$ python3 -q
>>> import numpy as np
>>> import numpy.linalg as la
>>> np.set_printoptions(suppress=True, linewidth=160)
>>> tidy = lambda a: np.round(a, 1) + 0
>>> A = np.loadtxt("block5.csv", delimiter=",")
>>> tidy(A)
array([[ 3.3,  5.9, -4.5,  0.6,  3.8,  3.6,  1. ,  2.5],
       [-6.6, -3.7, -5.1, -0.4,  3.8,  0.3, -0.5,  1.6],
       [-6. , -2.8, -5.8, -0.3,  4.3,  0.9, -0.3,  1.9],
       [-5. , -6.7,  2.8, -0.6, -2.5, -3.3, -1.1, -2. ],
       [-0.5, -4.1,  6.1, -0.4, -4.9, -3.5, -0.7, -2.9],
       [-1.3, -4.7,  5.7, -0.4, -4.7, -3.6, -0.8, -2.9],
       [-6. , -6.9,  1.4, -0.7, -1.5, -3. , -1.1, -1.4],
       [ 2. ,  5.1, -5.4,  0.5,  4.4,  3.6,  0.9,  2.8],
       [ 6.6,  6.8, -0.2,  0.7,  0.5,  2.6,  1.1,  1. ],
       [-3.2,  0.7, -6.9,  0. ,  5.3,  2.5,  0.2,  2.8],
       [ 5.1,  1.5,  6.4,  0.2, -4.8, -1.5,  0.1, -2.3],
       [ 7.2,  5.2,  3.6,  0.5, -2.5,  0.7,  0.7, -0.7],
       [ 6.6,  6.9, -0.3,  0.7,  0.6,  2.6,  1.1,  1. ],
       [ 7.2,  5.3,  3.5,  0.5, -2.4,  0.8,  0.7, -0.7],
       [-7. , -4.5, -4.4, -0.5,  3.1, -0.2, -0.6,  1.1],
       [ 6.6,  6.8, -0.2,  0.7,  0.5,  2.5,  1.1,  0.9],
       [ 5.1,  6.7, -2.6,  0.6,  2.4,  3.3,  1.1,  1.9],
       [-7.3, -6.1, -2.2, -0.6,  1.4, -1.5, -0.9,  0.1],
       [-7.3, -5.7, -3. , -0.6,  2. , -1.1, -0.8,  0.4],
       [-7.2, -5.3, -3.5, -0.5,  2.4, -0.8, -0.7,  0.7],
       [-3.8, -6.2,  4. , -0.6, -3.4, -3.5, -1. , -2.4],
       [ 6. ,  6.9, -1.3,  0.7,  1.4,  2.9,  1.1,  1.4],
       [ 4.6,  6.6, -3.2,  0.6,  2.8,  3.4,  1.1,  2.1],
       [ 3.6,  6.1, -4.2,  0.6,  3.5,  3.6,  1. ,  2.4],
       [-0.9,  2.9, -6.6,  0.2,  5.2,  3.2,  0.6,  3. ],
       [ 1.1,  4.5, -5.9,  0.4,  4.8,  3.5,  0.8,  2.9],
       [-7.1, -4.9, -4. , -0.5,  2.8, -0.5, -0.7,  1. ],
       [ 5.9,  2.6,  5.9,  0.3, -4.4, -0.9,  0.3, -2. ],
       [-6.4, -6.9,  0.7, -0.7, -0.9, -2.7, -1.1, -1.1],
       [ 7.2,  5.3,  3.5,  0.5, -2.4,  0.8,  0.7, -0.7],
       [-1. , -4.5,  5.9, -0.4, -4.8, -3.5, -0.8, -2.9],
       [ 7. ,  6.6,  0.8,  0.7, -0.2,  2.2,  1. ,  0.6],
       [ 3.9,  0.1,  6.8,  0. , -5.2, -2.2, -0.1, -2.6],
       [-0.8,  3. , -6.6,  0.3,  5.2,  3.2,  0.6,  3. ],
       [ 4.1,  6.3, -3.7,  0.6,  3.2,  3.5,  1. ,  2.3],
       [ 5.8,  6.9, -1.8,  0.7,  1.7,  3.1,  1.1,  1.6],
       [ 5.2,  6.7, -2.6,  0.7,  2.3,  3.3,  1.1,  1.9]])
>>> # looks like rank 2
>>> C2 = np.cov(A, rowvar=False)
>>> print(C2.shape)
(8, 8)
>>> print(tidy(la.eigvalsh(C2)[::-1]))
[60.1 39.1  0.   0.   0.   0.   0.   0. ]
>>> tidy(np.corrcoef(A[:, 6], A[:, 2])[0, 1])
np.float64(-0.3)
>>> np.argwhere(np.triu(np.abs(np.corrcoef(A.T)) > 0.8, 1))
array([[0, 1],
       [0, 3],
       [0, 6],
       [1, 3],
       [1, 5],
       [1, 6],
       [2, 4],
       [2, 7],
       [3, 5],
       [3, 6],
       [4, 7],
       [5, 6],
       [5, 7]])
>>> z = A[:, 7] > np.median(A[:, 7])
>>> u = A[z].mean(axis=0) - A[~z].mean(axis=0)
>>> tidy(u)
array([ 0.3,  4.2, -6.7,  0.4,  5.4,  3.7,  0.8,  3.2])
>>> tidy((((A - A.mean(axis=0)) @ u > 0) == z).mean())
np.float64(0.9)
>>> print(np.argsort(-np.abs(u).round(6), kind="stable"))
[2 4 1 5 7 6 3 0]
>>> print(((A - A.mean(axis=0)) @ u > 0).astype(int))
[1 1 1 0 0 0 0 1 1 1 0 0 1 0 1 1 1 0 0 0 0 1 1 1 1 1 1 0 0 0 0 1 0 1 1 1 1]
>>> Xc = A - A.mean(axis=0)
>>> vecs = la.svd(Xc)[2][:2]
>>> Y = Xc - Xc @ vecs.T @ vecs
>>> la.norm(Y, axis=1).round(6).argmax()
np.int64(0)
>>> print(tidy(np.cov(Xc @ vecs.T, rowvar=False)))
[[60.1  0. ]
 [ 0.  39.1]]
>>> print(tidy((Xc @ vecs.T).std(axis=0)))
[7.6 6.2]
>>> tidy(np.diag(vecs.T @ vecs))
array([0.5, 0.5, 0.5, 0. , 0.3, 0.1, 0. , 0.1])
>>> tidy(la.norm(A, 2) / la.norm(A))
np.float64(0.8)
>>> E = np.loadtxt("out4.csv", delimiter=",")
>>> tidy(E)
array([[  7.2, -13.8,  -1.5, -17.6],
       [  6.7, -12.4,  -1.3, -16. ],
       [  6. , -10.4,  -0.9, -13.9],
       [  5. ,  -8. ,  -0.5, -11.1],
       [  4.7,  -7.1,  -0.4, -10.2],
       [  4.6,  -7. ,  -0.4, -10. ],
       [  4.5,  -6.7,  -0.4,  -9.7],
       [  4. ,  -5.7,  -0.2,  -8.5],
       [  3.9,  -5.5,  -0.2,  -8.3],
       [  3.6,  -4.8,  -0.2,  -7.4],
       [  2.7,  -3.1,   0. ,  -5.4],
       [  1.7,  -1.6,   0. ,  -3.4],
       [  0.5,  -0.2,  -0.1,  -1.2],
       [  0.4,   0.2,   0.9,   1. ],
       [  0.6,   0.3,   1.3,   1.4],
       [  1.2,   0.9,   2.4,   2.4],
       [  1.3,   1.1,   2.7,   2.7],
       [  1.6,   1.5,   3.3,   3.3],
       [  1.8,   1.7,   3.6,   3.6],
       [  1.8,   1.7,   3.6,   3.6],
       [  2.1,   2.1,   4.2,   4.2],
       [  2.5,   2.8,   5. ,   5. ],
       [  4.4,   6.5,   9.1,   9.4],
       [  4.6,   6.9,   9.6,  10. ],
       [  4.6,   7. ,   9.6,  10. ],
       [  5. ,   7.8,  10.4,  11. ],
       [  5.4,   8.8,  11.4,  12.1],
       [  6. ,  10.5,  13. ,  13.9],
       [  7.4,  14.2,  16.4,  18. ]])
>>> [round(float(x), 1) for x in la.svd(E, compute_uv=False)[:3]]
[67.4, 30.7, 2.9]
>>> la.cond(E) > 100
np.True_
>>> J = np.load("mat.npy")
>>> J
array([[-2.9,  2. ,  0. ,  3. ,  0. ,  1. ],
       [ 2. , -1.9, -2. , -3. ,  3. ,  0. ],
       [-2. ,  0. , -1.9,  3. , -3. ,  2. ],
       [-2. , -3. , -3. ,  0.1,  0. ,  3. ],
       [ 2. ,  2. ,  3. , -2. , -2.9, -3. ],
       [-3. ,  2. ,  0. ,  3. ,  0. ,  1.1]])
>>> Uu, sv, Vh = la.svd(J, full_matrices=False)
>>> np.abs(Uu[:, 0]).round(6).argmax()
np.int64(2)
>>> tidy(Uu.T @ Uu)
array([[1., 0., 0., 0., 0., 0.],
       [0., 1., 0., 0., 0., 0.],
       [0., 0., 1., 0., 0., 0.],
       [0., 0., 0., 1., 0., 0.],
       [0., 0., 0., 0., 1., 0.],
       [0., 0., 0., 0., 0., 1.]])
>>> tidy(Vh @ Vh.T)
array([[1., 0., 0., 0., 0., 0.],
       [0., 1., 0., 0., 0., 0.],
       [0., 0., 1., 0., 0., 0.],
       [0., 0., 0., 1., 0., 0.],
       [0., 0., 0., 0., 1., 0.],
       [0., 0., 0., 0., 0., 1.]])
>>> tidy(np.abs(Vh[0]))
array([0.6, 0. , 0.3, 0.6, 0.1, 0.4])
>>> Uu.shape, sv.shape, Vh.shape
((6, 6), (6,), (6, 6))
>>> tidy(sv / sv[0])
array([1. , 0.8, 0.4, 0.1, 0.1, 0. ])
>>> tidy(np.sqrt((sv ** 2).sum())), tidy(la.norm(J))
(np.float64(13.2), np.float64(13.2))
